% ipython --no-banner

In [1]: import numpy as np

In [2]: from numpy import linalg as LA

In [3]: np.set_printoptions(precision=2, suppress=True, linewidth=160)

In [4]: rnd = lambda a: np.round(a, 2) + 0

In [5]: m1 = np.loadtxt("dump.csv", delimiter=",")

In [6]: m1
Out[6]: 
array([[-2., -2., -2., -2.],
       [-2., -4., -4., -4.],
       [-2., -4., -6., -6.],
       [-2., -4., -6., -8.]])

In [7]: B = m1[0, 0] * m1[1:] - np.outer(m1[1:, 0], m1[0])

In [8]: B
Out[8]: 
array([[ 0.,  4.,  4.,  4.],
       [ 0.,  4.,  8.,  8.],
       [ 0.,  4.,  8., 12.]])

In [9]: m1[:, 0] / m1[0, 0]
Out[9]: array([1., 1., 1., 1.])

In [10]: np.flatnonzero(~B.round(6).any(axis=1))
Out[10]: array([], dtype=int64)

In [11]: evals, vecs = LA.eigh(m1)

In [12]: rnd(vecs.T @ m1 @ vecs)
Out[12]: 
array([[-16.58,   0.  ,   0.  ,   0.  ],
       [  0.  ,  -2.  ,   0.  ,   0.  ],
       [  0.  ,   0.  ,  -0.85,   0.  ],
       [  0.  ,   0.  ,   0.  ,  -0.57]])

In [13]: rnd(vecs.T @ vecs)
Out[13]: 
array([[1., 0., 0., 0.],
       [0., 1., 0., 0.],
       [0., 0., 1., 0.],
       [0., 0., 0., 1.]])

In [14]: rnd(vecs @ np.diag(evals) @ vecs.T)
Out[14]: 
array([[-2., -2., -2., -2.],
       [-2., -4., -4., -4.],
       [-2., -4., -6., -6.],
       [-2., -4., -6., -8.]])

In [15]: np.unique(evals.round(6) + 0, return_counts=True)[1]
Out[15]: array([1, 1, 1, 1])

In [16]: rnd(LA.eigvalsh(m1 @ m1))
Out[16]: array([  0.32,   0.73,   4.  , 274.95])

In [17]: rnd(LA.eigvalsh(m1 + -2 * np.eye(4)))
Out[17]: array([-18.58,  -4.  ,  -2.85,  -2.57])

In [18]: (evals > 1e-8).sum(), (evals < -1e-8).sum()
Out[18]: (np.int64(0), np.int64(4))

In [19]: W0 = np.loadtxt("test3.csv", delimiter=",")

In [20]: W0
Out[20]: 
array([[-4., -2.,  1., -4., -2., -1., -5.,  5.,  2.],
       [ 4.,  3., -2.,  3.,  1.,  4.,  3.,  3.,  3.],
       [ 1.,  3., -5., -1.,  0., -3., -1.,  2.,  0.],
       [-5., -1.,  1.,  1.,  0.,  3., -2., -1.,  2.],
       [-3., -1.,  2., -3., -5., -3., -5.,  0.,  2.],
       [-3., -1.,  3., -3.,  2., -5., -4., -5.,  3.],
       [ 4.,  3.,  2., -3.,  2.,  2.,  1.,  0.,  2.],
       [-4., -3.,  0., -1., -3.,  2.,  0.,  4.,  0.],
       [ 0.,  0.,  0.,  0.,  0.,  0.,  0.,  0.,  1.]])

In [21]: Q, Rm = LA.qr(W0)

In [22]: rnd(np.abs(np.diag(Rm)))
Out[22]: array([10.39,  3.44,  5.96,  5.82,  5.01,  6.73,  1.96,  1.49,  1.  ])

In [23]: rnd(np.trace(Q @ Q.T))
Out[23]: np.float64(9.0)

In [24]: rnd(abs(Rm[0, 0])), rnd(LA.norm(W0[:, 0]))
Out[24]: (np.float64(10.39), np.float64(10.39))

In [25]: rnd(Q.T @ Q)
Out[25]: 
array([[1., 0., 0., 0., 0., 0., 0., 0., 0.],
       [0., 1., 0., 0., 0., 0., 0., 0., 0.],
       [0., 0., 1., 0., 0., 0., 0., 0., 0.],
       [0., 0., 0., 1., 0., 0., 0., 0., 0.],
       [0., 0., 0., 0., 1., 0., 0., 0., 0.],
       [0., 0., 0., 0., 0., 1., 0., 0., 0.],
       [0., 0., 0., 0., 0., 0., 1., 0., 0.],
       [0., 0., 0., 0., 0., 0., 0., 1., 0.],
       [0., 0., 0., 0., 0., 0., 0., 0., 1.]])
